$ python3 -q
>>> import numpy as np
>>> np.set_printoptions(precision=2, suppress=True, linewidth=120)
>>> tidy = lambda a: np.round(a, 2) + 0
>>> m1 = np.load("a.npy")
>>> print(m1)
[[ 2  5 -8 -9 -7]
 [ 5  2  5 -8 -9]
 [-8  5  2  5 -8]
 [-9 -8  5  2  5]
 [-7 -9 -8  5  2]]
>>> vals, evecs = np.linalg.eig(m1)
>>> print(tidy(vals))
[ 23.51  13.66 -13.54  -4.51  -9.12]
>>> print(np.all(np.linalg.eigvalsh(m1) > 0))
False
>>> print([round(float(np.linalg.det(m1[:i, :i])), 2) + 0 for i in range(1, 6)])
[2.0, -21.0, -620.0, 11716.0, -178716.0]
>>> f, v = m1[3], m1[4]
>>> print(f @ f)
199
>>> print(f @ v)
115
>>> pr = (f @ v) / (f @ f) * f
>>> print(tidy(pr))
[-5.2  -4.62  2.89  1.16  2.89]
>>> print(tidy(v - pr))
[ -1.8   -4.38 -10.89   3.84  -0.89]
>>> print(tidy(np.linalg.norm(f + v) ** 2 + np.linalg.norm(f - v) ** 2))
844.0
>>> arr = np.loadtxt("mat.csv", delimiter=",")
>>> print(arr)
[[ 16.88  -2.43  -7.24  -6.84   0.84  13.56  -1.57   8.07   2.91  -0.32  -0.79   2.7    3.78   3.15]
 [ 16.61  -4.19  -7.69  -8.66  -1.77  13.23  -0.51   6.24   5.66   1.09  -2.39   1.73   3.1    4.64]
 [ 16.24  -3.54  -5.8   -6.46  -1.07  12.7   -0.85   4.73   2.93  -2.89  -2.34   4.29   2.33   4.2 ]
 [ 15.32  -4.05  -6.86  -8.85   0.14  13.27  -0.97   6.38   4.77  -0.77  -2.12   4.24   3.43   2.47]
 [ -9.56  -4.99   1.34  -2.75  -3.9  -11.03  12.42  12.8   -0.55  12.64 -10.84 -15.     3.97 -26.92]
 [ -8.6   -5.23   2.02  -4.42  -2.32  -8.71   9.95  14.48  -0.18  10.31 -10.39 -16.92   2.46 -23.95]
 [ 15.61  -2.84  -7.17  -5.91   0.77  12.62   0.11   6.79   3.1   -1.08  -2.96   2.58   2.04   3.26]
 [ 16.81  -3.39  -7.82  -7.34   1.31  11.62  -1.48   6.71   3.57   0.34  -1.68   2.97   4.19   3.83]
 [ -7.74  -6.13   0.36  -1.83  -2.26  -9.77  10.92  12.54  -1.    11.88 -10.79 -15.65   3.59 -26.77]
 [ 16.49  -2.55  -6.28  -8.53  -0.28  13.57  -1.     6.28   5.    -1.5   -2.17   4.26   3.08   4.94]
 [ 15.65  -3.58  -6.82  -6.09  -2.14  14.55  -1.26   6.95   4.58   0.63  -1.98   4.22   2.5    2.56]
 [ 14.73  -2.08  -7.49  -6.91  -0.41  13.65  -1.41   5.69   4.37  -2.08  -0.7    4.68   3.36   5.14]
 [ -9.74  -6.74   0.92  -3.32  -3.16  -7.19   8.82  12.52  -1.9   12.72 -11.55 -14.02   4.4  -26.81]
 [ -9.91  -4.89   1.88  -0.82  -2.27 -10.66   9.38  12.56  -0.78  12.21 -10.86 -14.04   5.33 -26.47]
 [-10.38  -5.4   -0.04  -3.64  -1.85  -8.65  11.68  13.58  -0.57  13.05 -11.04 -14.61   4.53 -25.81]
 [ -8.14  -4.6    0.68  -1.57  -3.29  -8.12  10.3   12.95  -2.93  12.74 -10.07 -14.31   2.34 -25.31]
 [ -8.32  -7.89   0.58  -2.97  -4.06  -7.56   8.67  13.08  -0.52  12.69 -11.23 -15.37   4.05 -26.37]
 [ 17.17  -5.11  -7.16  -7.88  -0.48  12.5   -1.78   6.14   4.84   0.03  -0.97   3.92   1.94   3.17]
 [ -7.34  -5.56   1.59  -2.95  -0.87 -11.14  10.59  12.94  -0.21  14.59  -9.71 -14.6    4.22 -26.18]
 [ -7.25  -5.19   1.07  -5.23  -2.95  -8.56  11.49  13.51  -1.98  12.45 -11.22 -15.58   3.16 -24.38]
 [ 17.02  -3.86  -6.96  -5.34   0.09  12.61  -1.86   5.85   3.8   -2.07  -1.97   4.11   1.77   4.68]
 [ 15.61  -4.88  -5.84  -6.54  -0.54  13.04  -3.35   5.52   2.84  -1.03  -2.78   3.08   2.87   4.06]
 [ -9.35  -6.11   0.13  -3.8   -2.48  -9.48  10.37  12.94  -0.32  14.14 -10.95 -16.55   3.36 -26.26]
 [ 17.51  -1.93  -6.82  -4.75   0.39  13.78  -1.39   4.49   3.32  -1.5   -2.81   5.83   3.81   4.2 ]
 [ -8.58  -5.12   1.43  -5.06  -2.42  -8.59  11.41  13.4   -1.29  14.48 -10.43 -15.66   3.73 -26.38]
 [ 17.68  -3.58  -8.01  -7.72  -1.45  12.48  -1.9    6.81   2.85  -0.89  -1.25   3.3    2.02   4.33]
 [ -9.71  -6.3    0.52  -4.33  -3.32  -9.33  10.5   11.23  -3.21  14.27 -10.91 -16.33   2.46 -26.91]
 [ -9.54  -6.63   1.97  -3.51  -4.45  -8.77  10.48  12.83  -3.07  12.57 -11.94 -13.83   3.41 -25.18]
 [ 18.51  -3.91  -7.44  -8.49   0.15  13.61  -0.31   7.84   4.28   0.22  -1.47   1.96   1.88   2.42]
 [ 17.04  -3.68  -7.55  -7.5    1.35  12.52  -0.88   5.64   4.41   0.76  -1.08   2.7    3.39   4.07]
 [ 18.81  -3.2   -5.88  -7.08  -1.74  12.66  -1.29   7.66   6.13  -0.09  -1.16   5.01   1.54   3.69]
 [ -9.14  -5.36   0.76  -4.78  -3.62  -9.69  10.04  11.98  -1.44  12.72 -10.28 -15.35   5.12 -25.19]
 [ 15.61  -4.81  -6.63  -6.03   0.42  12.96  -1.64   4.1    2.34  -1.19  -1.2    3.87   0.85   2.4 ]
 [ -6.3   -4.98   1.11  -2.4   -3.63  -9.41   8.84  12.03   0.22  14.63 -10.61 -16.17   4.95 -24.95]
 [ 18.86  -4.04  -7.21  -6.33   2.18  14.08  -1.95   5.66   2.51  -2.39  -3.14   5.15   3.38   2.38]
 [ 16.96  -4.45  -7.86  -6.25  -0.46  14.32  -1.14   5.16   4.64  -1.2   -2.08   4.81   2.61   5.31]
 [ -9.64  -5.98   0.22  -3.14  -1.03  -7.97   9.24  12.25  -1.48  13.86 -10.47 -15.87   5.67 -24.57]
 [ -9.06  -6.01   2.27  -2.23  -2.84  -9.92   8.93  13.98  -1.39  13.36 -11.18 -16.09   4.81 -25.85]]
>>> other = np.c_[arr[:, :4] @ np.array([[-1, -1, -1, 0], [1, 0, -1, -2], [0, 2, 2, 1], [1, 0, -1, 0]]), np.array([3, 3, 3, 0, 0, 0, 1, 2, 2, 2, 3, 3, 1, 2, 0, 1, 1, 1, 1, 3, 3, 3, 0, 3, 0, 1, 0, 3, 2, 0, 1, 0, 3, 3, 0, 1, 0, 1])]
>>> print(tidy(other))
[[-26.15 -31.36 -22.09  -2.38   3.  ]
 [-29.46 -31.99 -19.14   0.69   3.  ]
 [-26.24 -27.84 -17.84   1.28   3.  ]
 [-28.22 -29.04 -16.14   1.24   0.  ]
 [  1.82  12.24  19.98  11.32   0.  ]
 [ -1.05  12.64  22.29  12.48   0.  ]
 [-24.36 -29.95 -21.2   -1.49   1.  ]
 [-27.54 -32.45 -21.72  -1.04   2.  ]
 [ -0.22   8.46  16.42  12.62   2.  ]
 [-27.57 -29.05 -17.97  -1.18   2.  ]
 [-25.32 -29.29 -19.62   0.34   3.  ]
 [-23.72 -29.71 -20.72  -3.33   3.  ]
 [ -0.32  11.58  21.64  14.4    1.  ]
 [  4.2   13.67  19.38  11.66   2.  ]
 [  1.34  10.3   19.34  10.76   0.  ]
 [  1.97   9.5   15.67   9.88   1.  ]
 [ -2.54   9.48  20.34  16.36   1.  ]
 [-30.16 -31.49 -18.5    3.06   1.  ]
 [ -1.17  10.52  19.03  12.71   1.  ]
 [ -3.17   9.39  19.81  11.45   3.  ]
 [-26.22 -30.94 -21.74   0.76   3.  ]
 [-27.03 -27.29 -15.87   3.92   3.  ]
 [ -0.56   9.61  19.52  12.35   0.  ]
 [-24.19 -31.15 -24.47  -2.96   3.  ]
 [ -1.6   11.44  21.62  11.67   0.  ]
 [-28.98 -33.7  -22.4   -0.85   1.  ]
 [ -0.92  10.75  21.38  13.12   0.  ]
 [ -0.6   13.48  23.62  15.23   3.  ]
 [-30.91 -33.39 -20.99   0.38   2.  ]
 [-28.22 -32.14 -20.96  -0.19   0.  ]
 [-29.09 -30.57 -20.29   0.52   1.  ]
 [ -1.    10.66  20.8   11.48   0.  ]
 [-26.45 -28.87 -18.03   2.99   3.  ]
 [ -1.08   8.52  15.9   11.07   3.  ]
 [-29.23 -33.28 -22.91   0.87   0.  ]
 [-27.66 -32.68 -21.98   1.04   1.  ]
 [  0.52  10.08  19.2   12.18   0.  ]
 [  0.82  13.6   21.84  14.29   1.  ]]
>>> print(tidy(np.linalg.norm(other - arr @ np.linalg.lstsq(arr, other)[0], axis=0)))
[0.   0.   0.   0.   5.53]
>>> print(np.linalg.matrix_rank(np.c_[arr, other]))
15
